$ python -q
>>> import numpy as np
>>> np.set_printoptions(precision=2, suppress=True, linewidth=100, floatmode="fixed")
>>> tidy = lambda a: np.round(a, 2) + 0
>>> M = np.load("sample17.npy")
>>> M
array([[-1.00, -0.30,  0.10,  0.70,  0.70],
       [-0.70, -1.40,  0.10,  1.00, -0.80],
       [ 1.60, -0.40,  0.20, -0.60, -1.30],
       [ 0.40,  0.50, -0.40, -0.60,  0.70],
       [-0.70, -0.10,  0.40, -0.50, -0.80],
       [-2.50, -2.50, -2.00,  7.50, -3.50],
       [-0.20, -1.30, -0.50, -1.50, -0.30],
       [ 1.10, -0.80,  0.20, -0.60,  0.60],
       [ 0.90,  0.10, -0.60, -0.30, -0.20],
       [-1.60, -0.50,  1.00,  0.10,  0.10],
       [ 1.10, -0.30,  1.50,  0.40, -2.20],
       [ 1.30, -1.00,  0.40, -0.10, -1.70],
       [-0.60, -0.70,  0.60,  0.00,  0.20],
       [-0.60,  0.50,  0.00, -1.10, -1.30],
       [ 0.90,  1.10, -0.20,  1.40,  0.70],
       [-0.90, -1.20,  0.60,  0.00,  0.80],
       [-0.80,  0.30,  0.90,  0.00,  0.00],
       [-1.80, -0.50, -0.20, -0.80, -1.60],
       [-0.30,  1.00, -1.00, -0.40, -0.30],
       [-0.20,  0.40, -0.60, -1.30, -0.20],
       [-0.40, -0.70,  2.30, -0.30,  0.20],
       [ 0.20, -0.20,  0.70, -0.40, -0.90],
       [ 0.20, -0.30,  0.90,  0.50, -0.30]])
>>> cov = np.cov(M, rowvar=False)
>>> tidy(np.linalg.eigvalsh(cov)[::-1])
array([4.06, 0.94, 0.75, 0.67, 0.35])
>>> np.median(M, axis=0)
array([-0.30, -0.30,  0.20, -0.30, -0.30])
>>> np.argwhere(np.triu(np.abs(np.corrcoef(M.T)) > 0.8, 1))
array([], shape=(0, 2), dtype=int64)
>>> tidy(np.polyfit(M[:, 4], M[:, 0], 1))
array([ 0.16, -0.12])
>>> np.argsort(-M.std(axis=0).round(6), kind="stable")
array([3, 4, 0, 2, 1])
>>> dist = np.linalg.norm(M[:, None] - M[None], axis=-1)
>>> np.unravel_index(dist.round(6).argmax(), dist.shape)
(np.int64(5), np.int64(19))
>>> dist.mean(axis=1).argmax()
np.int64(5)
>>> np.linalg.matrix_rank(dist ** 2)
np.int64(7)
>>> x = np.array([3, 1, 2, 1, 0])
>>> y = M @ x
>>> tidy(np.linalg.pinv(M) @ M)
array([[1.00, 0.00, 0.00, 0.00, 0.00],
       [0.00, 1.00, 0.00, 0.00, 0.00],
       [0.00, 0.00, 1.00, 0.00, 0.00],
       [0.00, 0.00, 0.00, 1.00, 0.00],
       [0.00, 0.00, 0.00, 0.00, 1.00]])
>>> tidy(y)
array([-2.40, -2.30,  4.20,  0.30, -1.90, -6.50, -4.40,  2.30,  1.30, -3.20,  6.40,  3.60, -1.30,
       -2.40,  4.80, -2.70, -0.30, -7.10, -2.30, -2.70,  2.40,  1.40,  2.60])
>>> rng = np.random.default_rng(92780)
>>> y = y + 0.05 * rng.normal(size=23)
>>> tidy(y)
array([-2.36, -2.32,  4.22,  0.29, -1.96, -6.42, -4.42,  2.36,  1.24, -3.20,  6.42,  3.62, -1.29,
       -2.33,  4.88, -2.64, -0.29, -7.07, -2.38, -2.65,  2.42,  1.44,  2.66])
>>> b, *_ = np.linalg.lstsq(M, y)
>>> tidy(b)
array([3.00, 0.99, 2.01, 1.01, 0.00])
>>> b.round()
array([ 3.00,  1.00,  2.00,  1.00, -0.00])
>>> A = np.load("a.npy")
>>> A
array([[ 4.98,  4.07,  1.02,  1.01,  3.94],
       [ 4.98,  4.04,  1.06,  1.04,  3.97],
       [ 4.96,  3.93,  1.08,  1.08,  4.07],
       [ 5.02,  3.95,  1.07,  1.02,  3.96],
       [ 5.06,  3.96,  1.04,  1.00,  4.12],
       [ 4.91,  4.00,  0.98,  0.94,  3.99],
       [ 4.98,  4.05,  0.99,  1.03,  4.08],
       [ 5.01,  4.06,  1.01,  1.02,  3.96],
       [ 5.01,  4.03,  1.05,  1.03,  3.90],
       [ 4.93,  4.03,  0.99,  1.01,  4.05],
       [ 3.97,  4.05,  4.10,  4.05, -0.05],
       [ 4.07,  4.04,  4.09,  4.05, -0.05],
       [ 3.94,  4.04,  4.02,  4.04, -0.06],
       [ 3.99,  4.08,  3.95,  4.07,  0.01],
       [ 3.95,  3.97,  3.97,  3.98,  0.02],
       [ 3.88,  4.00,  3.99,  4.01,  0.00],
       [ 3.98,  3.93,  3.97,  4.04,  0.05],
       [ 3.96,  4.05,  4.09,  3.99, -0.06],
       [ 3.97,  4.06,  3.96,  4.01,  0.03],
       [ 3.99,  4.06,  4.04,  4.08, -0.04]])
>>> hat = A @ np.linalg.solve(A.T @ A, A.T)
>>> tidy(np.linalg.eigvalsh(hat))
array([0.00, 0.00, 0.00, 0.00, 0.00, 0.00, 0.00, 0.00, 0.00, 0.00, 0.00, 0.00, 0.00, 0.00, 0.00,
       1.00, 1.00, 1.00, 1.00, 1.00])
>>> np.allclose(hat @ hat, hat)
True
>>> tidy(np.trace(hat))
np.float64(5.0)
